In [1]: import numpy as np

In [2]: import numpy.linalg as la

In [3]: np.set_printoptions(precision=2, suppress=True, linewidth=140, sign=" ")

In [4]: tidy = lambda a: np.round(a, 2) + 0

In [5]: u = np.array([1, 2, 0, 0])

In [6]: data = np.array([np.roll(u, i) for i in range(4)])

In [7]: print(data)
[[ 1  2  0  0]
 [ 0  1  2  0]
 [ 0  0  1  2]
 [ 2  0  0  1]]

In [8]: rng = np.random.default_rng(869)

In [9]: z = rng.permutation(4)

In [10]: other = data[:, z] * rng.choice([-1, 1], 4)

In [11]: other
Out[11]: 
array([[ 1,  0, -2,  0],
       [ 0,  0, -1, -2],
       [ 0,  2,  0, -1],
       [ 2,  1,  0,  0]])

In [12]: Uu, _, Vt = la.svd(data.T @ other)

In [13]: z
Out[13]: array([ 0,  3,  1,  2])

In [14]: def softmax(z):
    ...:     e = np.exp(z - z.max(axis=-1, keepdims=True))
    ...:     return e / e.sum(axis=-1, keepdims=True)
    ...: 

In [15]: tidy(softmax(data).sum(axis=1))
Out[15]: array([ 1.,  1.,  1.,  1.])

In [16]: print(tidy(softmax(data[0])))
[ 0.22  0.61  0.08  0.08]

In [17]: tidy(softmax(10 * data[0]))
Out[17]: array([ 0.,  1.,  0.,  0.])

In [18]: scores = data @ data.T / np.sqrt(4)

In [19]: print(tidy(softmax(scores)))
[[ 0.65  0.15  0.05  0.15]
 [ 0.15  0.65  0.15  0.05]
 [ 0.05  0.15  0.65  0.15]
 [ 0.15  0.05  0.15  0.65]]

In [20]: softmax(scores).round(6).argmax(axis=1)
Out[20]: array([ 0,  1,  2,  3])

In [21]: data @ np.ones(4)
Out[21]: array([ 3.,  3.,  3.,  3.])

In [22]: print(data @ (-1.0) ** np.arange(4))
[-1.  1. -1.  1.]

In [23]: np.fft.fft(data[0])
Out[23]: array([ 3.+0.j,  1.-2.j, -1.+0.j,  1.+2.j])

In [24]: np.allclose(data, data.T)
Out[24]: False

In [25]: assert data == data.T
ValueError: The truth value of an array with more than one element is ambiguous. Use a.any() or a.all()


In [26]: la.matrix_power(data, 4)
Out[26]: 
array([[ 17,   8,  24,  32],
       [ 32,  17,   8,  24],
       [ 24,  32,  17,   8],
       [  8,  24,  32,  17]])

In [27]: arr = np.loadtxt("dump.csv", delimiter=",")

In [28]: tidy(arr)
Out[28]: 
array([[-2.42,  1.29,  2.51,  9.46],
       [-2.08,  1.46, -4.82,  7.18],
       [-0.35,  2.33,  1.  ,  9.99],
       [-2.16,  1.42, -3.27,  7.66],
       [ 1.89,  3.44, -3.76,  9.52],
       [ 0.45,  2.73, -5.26,  8.31],
       [-2.51,  1.25, -6.85,  6.3 ],
       [-0.78,  2.11, -2.6 ,  8.58],
       [-0.46,  2.27, -2.11,  8.9 ],
       [-1.96,  1.52, -2.01,  8.19],
       [-1.05,  1.98,  3.13, 10.35],
       [-1.88,  1.56,  2.41,  9.7 ],
       [-1.01,  2.  ,  0.27,  9.42],
       [ 0.34,  2.67, -4.14,  8.62],
       [-2.43,  1.29,  1.15,  9.  ],
       [-4.4 ,  0.3 , -4.14,  6.26],
       [-1.39,  1.8 , -4.07,  7.78],
       [-1.44,  1.78, -4.04,  7.77],
       [-5.12, -0.06,  1.61,  7.81],
       [-0.93,  2.03, -0.86,  9.08],
       [-0.66,  2.17, -1.92,  8.86],
       [ 2.04,  3.52, -1.44, 10.37],
       [-0.74,  2.13, -1.64,  8.92],
       [-2.12,  1.44, -2.87,  7.82],
       [-1.6 ,  1.7 ,  0.26,  9.12],
       [-1.02,  1.99,  3.19, 10.38],
       [-2.57,  1.21, -0.44,  8.4 ],
       [-1.92,  1.54,  0.96,  9.19],
       [-3.7 ,  0.65, -2.56,  7.13]])

In [29]: z = arr[:, 2] > np.median(arr[:, 2])

In [30]: u = arr[z].mean(axis=0) - arr[~z].mean(axis=0)

In [31]: tidy((((arr - arr.mean(axis=0)) @ u > 0) == z).mean())
Out[31]: np.float64(0.97)

In [32]: X = 0.2 ** np.abs(np.subtract.outer(np.arange(6), np.arange(6)))

In [33]: tidy(X)
Out[33]: 
array([[ 1.  ,  0.2 ,  0.04,  0.01,  0.  ,  0.  ],
       [ 0.2 ,  1.  ,  0.2 ,  0.04,  0.01,  0.  ],
       [ 0.04,  0.2 ,  1.  ,  0.2 ,  0.04,  0.01],
       [ 0.01,  0.04,  0.2 ,  1.  ,  0.2 ,  0.04],
       [ 0.  ,  0.01,  0.04,  0.2 ,  1.  ,  0.2 ],
       [ 0.  ,  0.  ,  0.01,  0.04,  0.2 ,  1.  ]])

In [34]: vals, vecs = la.eigvalsh(X)
ValueError: too many values to unpack (expected 2)


In [35]: vals, vecs = la.eigh(X)

In [36]: print(tidy(la.eigvalsh(X @ X)))
[ 0.47  0.57  0.75  1.07  1.53  2.02]

In [37]: tidy(vecs.T @ vecs)
Out[37]: 
array([[ 1.,  0.,  0.,  0.,  0.,  0.],
       [ 0.,  1.,  0.,  0.,  0.,  0.],
       [ 0.,  0.,  1.,  0.,  0.,  0.],
       [ 0.,  0.,  0.,  1.,  0.,  0.],
       [ 0.,  0.,  0.,  0.,  1.,  0.],
       [ 0.,  0.,  0.,  0.,  0.,  1.]])

In [38]: Uu, sig, Vt = la.svd(arr)

In [39]: vecs = Vt[:(sig > 1e-8).sum()]

In [40]: vec = arr[0] + 5 * arr[27] + rng.integers(2) * np.eye(4)[1]

In [41]: tidy(vec)
Out[41]: array([-12.04,   8.98,   7.32,  55.42])

In [42]: np.allclose(vecs.T @ vecs @ vec, vec)
Out[42]: True

In [43]: tidy(np.diag(vecs.T @ vecs))
Out[43]: array([ 0.89,  0.17,  0.99,  0.95])

In [44]: tidy(la.norm(vec - vecs.T @ vecs @ vec))
Out[44]: np.float64(0.0)

In [45]: tidy(vecs.T @ vecs)
Out[45]: 
array([[ 0.89,  0.31,  0.03, -0.08],
       [ 0.31,  0.17, -0.07,  0.21],
       [ 0.03, -0.07,  0.99,  0.02],
       [-0.08,  0.21,  0.02,  0.95]])
